>>> import numpy as np
>>> np.set_printoptions(precision=2, suppress=True, linewidth=120)
>>> rd = lambda a: np.round(a, 2) + 0
>>> E = 2 * np.eye(3) + np.eye(3, k=1)
>>> E
array([[2., 1., 0.],
       [0., 2., 1.],
       [0., 0., 2.]])
>>> Y = np.array([[3, 0], [1, 0], [-1, 2]])
>>> np.linalg.matrix_rank(np.vstack([E, Y.T]))
np.int64(3)
>>> Y.T @ E.T
array([[ 7.,  1., -2.],
       [ 0.,  2.,  4.]])
>>> np.einsum("ij,ij->i", E, E)
array([5., 5., 4.])
>>> Y = np.linalg.inv(E)
>>> rd(np.linalg.det(E) * Y)
array([[ 4., -2.,  1.],
       [ 0.,  4., -2.],
       [ 0.,  0.,  4.]])
>>> np.allclose(Y, E.T)
False
>>> rd(np.linalg.inv(Y))
array([[2., 1., 0.],
       [0., 2., 1.],
       [0., 0., 2.]])
>>> rd(np.linalg.det(E) * np.linalg.det(Y))
np.float64(1.0)
>>> rd(Y)
array([[ 0.5 , -0.25,  0.12],
       [ 0.  ,  0.5 , -0.25],
       [ 0.  ,  0.  ,  0.5 ]])
>>> np.linalg.matrix_rank(E)
np.int64(3)
>>> rd(np.linalg.svd(E, compute_uv=False))
array([2.76, 2.12, 1.36])
>>> np.unravel_index(np.abs(E).argmax(), E.shape)
(np.int64(0), np.int64(0))
>>> np.count_nonzero(E)
np.int64(5)
>>> x0 = np.array([2, 3, 2])
>>> E @ np.eye(3)[0]
array([2., 0., 0.])
>>> (E * x0).sum(axis=1)
array([7., 8., 4.])
>>> E @ (2 * x0)
array([14., 16.,  8.])
>>> (E @ x0).argmax()
np.int64(1)
>>> feats = np.array([[2, -1, 1, 3], [2, -1, 1, 3], [2, 0, -3, -3]])
>>> Y = feats / np.sqrt((feats ** 2).mean(axis=1, keepdims=True))
>>> rd(np.linalg.norm(Y, axis=1))
array([2., 2., 2.])
>>> rd(Y[1])
array([ 1.03, -0.52,  0.52,  1.55])
>>> np.linalg.matrix_rank(feats - feats.mean(axis=1, keepdims=True))
np.int64(2)
>>> U, s, Vt = np.linalg.svd(feats)
>>> vecs = Vt[:(s > 1e-8).sum()]
>>> rng = np.random.default_rng(18)
>>> x0 = feats[1] + 5 * feats[0] + rng.integers(2) * np.eye(4)[3]
>>> x0
array([12., -6.,  6., 19.])
>>> rd(np.linalg.norm(x0 - vecs.T @ vecs @ x0))
np.float64(0.54)
>>> np.linalg.matrix_rank(np.vstack([feats, x0]))
np.int64(3)
>>> x0 = np.array([-3, 3, 0, 3])
>>> feats @ (2 * x0)
array([  0,   0, -30])
>>> np.einsum("ij,j->i", feats, x0)
array([  0,   0, -15])
>>> (feats * x0).sum(axis=1)
array([  0,   0, -15])
>>> feats @ np.ones(4)
array([ 5.,  5., -4.])
>>> M = np.loadtxt("a.csv", delimiter=",")
>>> M
array([[  1.,  -5.,   1.],
       [  3.,  -3.,   5.],
       [ -1.,  -7.,   7.],
       [  1.,  -5.,   8.],
       [  3.,  -5.,   3.],
       [  3.,  -4.,   0.],
       [ -2.,  -3.,   1.],
       [  2.,  -6.,  -3.],
       [ -2.,  -9.,  -8.],
       [ -5.,  -8.,  -8.],
       [ -7., -11., -10.]])
>>> basis = M[[1, 0]].astype(float)
>>> for _ in range(6):
...     lab = np.linalg.norm(M[:, None] - basis, axis=-1).argmin(axis=1)
...     basis = np.array([M[lab == j].mean(axis=0) for j in range(2)])
... 
>>> lab
array([0, 0, 0, 0, 0, 0, 0, 0, 1, 1, 1])
>>> rd(basis[1] - basis[0])
array([ -5.92,  -4.58, -11.42])
>>> def softmax(z):
...     e = np.exp(z - z.max(axis=-1, keepdims=True))
...     return e / e.sum(axis=-1, keepdims=True)
... 
>>> rd(softmax(10 * M[7]))
array([1., 0., 0.])
>>> rd(softmax(M).sum(axis=1))
array([1., 1., 1., 1., 1., 1., 1., 1., 1., 1., 1.])
>>> scores = M @ M.T / np.sqrt(3)
>>> rd(softmax(scores)[7] @ M)
array([ -6.95, -10.98,  -9.98])
>>> softmax(scores).round(6).argmax(axis=1)
array([ 2,  3,  2,  2,  2,  7, 10, 10, 10, 10, 10])
>>> lab = M[:, 1] > np.median(M[:, 1])
>>> r0 = M[lab].mean(axis=0) - M[~lab].mean(axis=0)
>>> np.argsort(-np.abs(r0).round(6), kind="stable")
array([1, 2, 0])
>>> lab.astype(int)
array([0, 1, 0, 0, 0, 1, 1, 0, 0, 0, 0])
>>> ((M - M.mean(axis=0)) @ r0 > 0).astype(int)
array([1, 1, 1, 1, 1, 1, 1, 0, 0, 0, 0])
>>> m1 = np.loadtxt("layer16.csv", delimiter=",")
>>> m1
array([[ 2.83, -3.31,  0.29, -0.45],
       [-1.68, -0.79,  2.33,  3.26],
       [ 0.56, -0.63, -4.04,  2.43]])
>>> W = np.array([[3, 5, 0, 1, 0], [1, 1, 2, 1, 5], [4, 3, 4, 5, 1], [0, 2, 0, 4, 1]])
>>> c = np.array([3, 7, 3, 2, 7])
>>> act = np.maximum(feats @ W + c, 0)
>>> np.linalg.matrix_rank(act)
np.int64(2)
>>> basis = np.array([[1, -2, -2], [1, 2, 0], [3, -3, -1], [3, -3, -2], [0, -1, -2]])
>>> (act @ basis).round(6).argmax(axis=1)
array([0, 0, 1])
>>> act @ basis
array([[112, -55, -81],
       [112, -55, -81],
       [  2,   3,  -2]])
>>> rd(np.diff(m1, axis=0))
array([[-4.51,  2.52,  2.04,  3.71],
       [ 2.24,  0.16, -6.37, -0.83]])
>>> rd(m1.mean(axis=0))
array([ 0.57, -1.58, -0.47,  1.75])
>>> np.abs(m1).max()
np.float64(4.04)
>>> np.count_nonzero(m1)
np.int64(12)
>>> Y = m1 / np.sqrt((m1 ** 2).mean(axis=1, keepdims=True))
>>> np.linalg.matrix_rank(Y) == np.linalg.matrix_rank(m1)
np.True_
>>> rd(np.linalg.norm(Y, axis=1))
array([2., 2., 2.])
>>> W0 = np.loadtxt("w.csv", delimiter=",")
>>> W0
array([[0., 0., 7.],
       [0., 0., 0.],
       [7., 0., 0.]])
>>> ev, vecs = np.linalg.eigh(W0)
>>> x0 = np.array([1, -2, -4])
>>> np.abs(W0).sum(axis=1).max(), np.abs(ev).max()
(np.float64(7.0), np.float64(7.0))
>>> rd(vecs * np.abs(ev) @ vecs.T)
array([[7., 0., 0.],
       [0., 0., 0.],
       [0., 0., 7.]])
